In [1]: import numpy as np

In [2]: import numpy.linalg as la

In [3]: np.set_printoptions(precision=2, suppress=True, linewidth=100)

In [4]: X = np.load("w.npy")

In [5]: X
Out[5]: 
array([[0.23, 0.15, 0.  , 0.23, 0.  , 0.15, 0.23, 0.  ],
       [0.23, 0.08, 0.  , 0.23, 0.23, 0.23, 0.  , 0.  ],
       [0.12, 0.12, 0.38, 0.  , 0.12, 0.  , 0.12, 0.12],
       [0.13, 0.2 , 0.2 , 0.27, 0.  , 0.07, 0.  , 0.13],
       [0.13, 0.13, 0.13, 0.13, 0.07, 0.07, 0.13, 0.2 ],
       [0.15, 0.23, 0.  , 0.  , 0.15, 0.31, 0.  , 0.15],
       [0.  , 0.21, 0.14, 0.14, 0.07, 0.07, 0.29, 0.07],
       [0.07, 0.21, 0.14, 0.14, 0.14, 0.  , 0.14, 0.14]])

In [6]: x0 = np.array([1, 1, 2, 0, 1, 2, 1, 1])

In [7]: target = X @ x0

In [8]: target
Out[8]: array([0.92, 1.  , 1.38, 1.  , 1.07, 1.31, 1.07, 1.  ])

In [9]: np.round(la.solve(X, target), 2) + 0
Out[9]: array([1., 1., 2., 0., 1., 2., 1., 1.])

In [10]: theta = np.radians(45)

In [11]: r_ = np.eye(8)

In [12]: r_[7, 7] = r_[1, 1] = np.cos(theta)

In [13]: r_[7, 1], r_[1, 7] = -np.sin(theta), np.sin(theta)

In [14]: r_
Out[14]: 
array([[ 1.  ,  0.  ,  0.  ,  0.  ,  0.  ,  0.  ,  0.  ,  0.  ],
       [ 0.  ,  0.71,  0.  ,  0.  ,  0.  ,  0.  ,  0.  ,  0.71],
       [ 0.  ,  0.  ,  1.  ,  0.  ,  0.  ,  0.  ,  0.  ,  0.  ],
       [ 0.  ,  0.  ,  0.  ,  1.  ,  0.  ,  0.  ,  0.  ,  0.  ],
       [ 0.  ,  0.  ,  0.  ,  0.  ,  1.  ,  0.  ,  0.  ,  0.  ],
       [ 0.  ,  0.  ,  0.  ,  0.  ,  0.  ,  1.  ,  0.  ,  0.  ],
       [ 0.  ,  0.  ,  0.  ,  0.  ,  0.  ,  0.  ,  1.  ,  0.  ],
       [ 0.  , -0.71,  0.  ,  0.  ,  0.  ,  0.  ,  0.  ,  0.71]])

In [15]: A2 = X @ r_.T

In [16]: la.svd(X, compute_uv=False), la.svd(A2, compute_uv=False)
Out[16]: 
(array([1.02, 0.47, 0.34, 0.27, 0.21, 0.16, 0.12, 0.07]),
 array([1.02, 0.47, 0.34, 0.27, 0.21, 0.16, 0.12, 0.07]))

In [17]: np.abs(A2 - X).max(axis=0)
Out[17]: array([0.  , 0.1 , 0.  , 0.  , 0.  , 0.  , 0.  , 0.21])

In [18]: np.allclose(la.norm(X, axis=1), la.norm(A2, axis=1))
Out[18]: True

In [19]: x0 = np.array([-3, 3, 3, 3, 0, -3, 0, 2])

In [20]: target = X @ x0

In [21]: b, lr = np.zeros(8), 1 / la.norm(X, 2) ** 2

In [22]: for i in range(6):
    ...:     b -= lr * X.T @ (X @ b - target)
    ...:     if i % 2 == 0: print(i, round(la.norm(X @ b - target), 2))
    ...: 
0 1.93
2 1.33
4 0.99

In [23]: round(float(la.cond(X)), 2)
Out[23]: 15.44

In [24]: T = np.stack([X, 3 * X, X[::-1]])

In [25]: T.shape
Out[25]: (3, 8, 8)

In [26]: (T @ X.T).shape
Out[26]: (3, 8, 8)

In [27]: np.einsum("bij,cij->bc", T, T)
Out[27]: 
array([[ 1.53,  4.59,  0.84],
       [ 4.59, 13.76,  2.53],
       [ 0.84,  2.53,  1.53]])

In [28]: la.matrix_rank(T)
Out[28]: array([8, 8, 8])

In [29]: la.matrix_rank(T.reshape(3, -1))
Out[29]: np.int64(2)
